% python3 -q
>>> import numpy as np
>>> np.set_printoptions(precision=2, suppress=True, linewidth=160)
>>> rnd = lambda a: np.round(a, 2) + 0
>>> M = np.load("data.npy")
>>> M
array([[1, 0, 5, 4, 3, 4, 2, 3, 4, 2, 3, 4],
       [1, 1, 4, 4, 0, 1, 2, 5, 2, 5, 5, 4],
       [3, 2, 4, 0, 1, 1, 2, 0, 5, 5, 2, 0],
       [3, 1, 2, 2, 1, 2, 3, 1, 3, 1, 3, 3],
       [3, 3, 2, 4, 2, 2, 5, 1, 5, 1, 3, 0],
       [0, 5, 1, 1, 3, 2, 0, 4, 3, 4, 5, 2],
       [4, 3, 1, 0, 1, 0, 1, 2, 3, 5, 5, 2],
       [3, 2, 4, 0, 1, 1, 2, 0, 5, 5, 2, 0],
       [2, 0, 2, 0, 4, 3, 3, 5, 2, 3, 3, 4],
       [3, 1, 1, 5, 0, 3, 5, 0, 4, 3, 4, 1],
       [0, 0, 0, 4, 5, 1, 2, 4, 3, 5, 1, 2],
       [3, 3, 3, 5, 4, 1, 4, 4, 1, 2, 1, 3],
       [3, 5, 4, 5, 4, 5, 3, 5, 1, 5, 5, 3],
       [1, 2, 2, 1, 1, 2, 3, 1, 3, 5, 1, 3]])
>>> # row 7 repeats row 2
>>> M2 = M / np.sqrt((M ** 2).mean(axis=1, keepdims=True))
>>> rnd(M2[7])
array([1.1 , 0.73, 1.47, 0.  , 0.37, 0.37, 0.73, 0.  , 1.84, 1.84, 0.73, 0.  ])
>>> np.linalg.matrix_rank(M - M.mean(axis=1, keepdims=True))
np.int64(11)
>>> m1 = np.load("dump.npy")
>>> print(m1)
[[-1.    5.   -1.22  7.34  0.78  6.34  3.34  4.56 -1.22]
 [-1.    5.   -1.78  5.66  0.22  4.66  1.66  3.44 -1.78]
 [-1.    5.   -2.09  4.74 -0.09  3.74  0.74  2.83 -2.09]
 [-1.    5.   -3.15  1.56 -1.15  0.56 -2.44  0.71 -3.15]
 [-1.    5.   -0.65  9.04  1.35  8.04  5.04  5.69 -0.65]
 [-1.    5.   -0.55  9.35  1.45  8.35  5.35  5.9  -0.55]
 [-1.    5.   -1.22  7.35  0.78  6.35  3.35  4.57 -1.22]
 [-1.    5.   -2.34  3.97 -0.34  2.97 -0.03  2.31 -2.34]
 [-1.    5.   -1.45  6.66  0.55  5.66  2.66  4.11 -1.45]
 [-1.    5.   -2.13  4.6  -0.13  3.6   0.6   2.74 -2.13]
 [-1.    5.   -2.25  4.25 -0.25  3.25  0.25  2.5  -2.25]
 [-1.    5.   -2.93  2.22 -0.93  1.22 -1.78  1.15 -2.93]
 [-1.    5.   -2.3   4.11 -0.3   3.11  0.11  2.41 -2.3 ]
 [-1.    5.   -0.7   8.89  1.3   7.89  4.89  5.59 -0.7 ]
 [-1.    5.   -1.06  7.82  0.94  6.82  3.82  4.88 -1.06]
 [-1.    5.   -0.93  8.22  1.07  7.22  4.22  5.15 -0.93]]
>>> # columns 2 and 8 are equal
>>> ang = np.radians(72)
>>> r_ = np.eye(9)
>>> r_[1, 1] = r_[2, 2] = np.cos(ang)
>>> r_[1, 2], r_[2, 1] = -np.sin(ang), np.sin(ang)
>>> rnd(r_)
array([[ 1.  ,  0.  ,  0.  ,  0.  ,  0.  ,  0.  ,  0.  ,  0.  ,  0.  ],
       [ 0.  ,  0.31, -0.95,  0.  ,  0.  ,  0.  ,  0.  ,  0.  ,  0.  ],
       [ 0.  ,  0.95,  0.31,  0.  ,  0.  ,  0.  ,  0.  ,  0.  ,  0.  ],
       [ 0.  ,  0.  ,  0.  ,  1.  ,  0.  ,  0.  ,  0.  ,  0.  ,  0.  ],
       [ 0.  ,  0.  ,  0.  ,  0.  ,  1.  ,  0.  ,  0.  ,  0.  ,  0.  ],
       [ 0.  ,  0.  ,  0.  ,  0.  ,  0.  ,  1.  ,  0.  ,  0.  ,  0.  ],
       [ 0.  ,  0.  ,  0.  ,  0.  ,  0.  ,  0.  ,  1.  ,  0.  ,  0.  ],
       [ 0.  ,  0.  ,  0.  ,  0.  ,  0.  ,  0.  ,  0.  ,  1.  ,  0.  ],
       [ 0.  ,  0.  ,  0.  ,  0.  ,  0.  ,  0.  ,  0.  ,  0.  ,  1.  ]])
>>> M2 = m1 @ r_.T
>>> rnd(np.abs(M2 - m1).max(axis=0))
array([0.  , 2.93, 6.93, 0.  , 0.  , 0.  , 0.  , 0.  , 0.  ])
>>> np.allclose(m1 @ m1.T, M2 @ M2.T)
True
>>> np.allclose(np.linalg.norm(m1, axis=1), np.linalg.norm(M2, axis=1))
True
>>> rnd(np.linalg.svd(m1, compute_uv=False)), rnd(np.linalg.svd(M2, compute_uv=False))
(array([44.05, 12.37,  0.02,  0.01,  0.  ,  0.  ,  0.  ,  0.  ,  0.  ]), array([44.05, 12.37,  0.02,  0.01,  0.  ,  0.  ,  0.  ,  0.  ,  0.  ]))
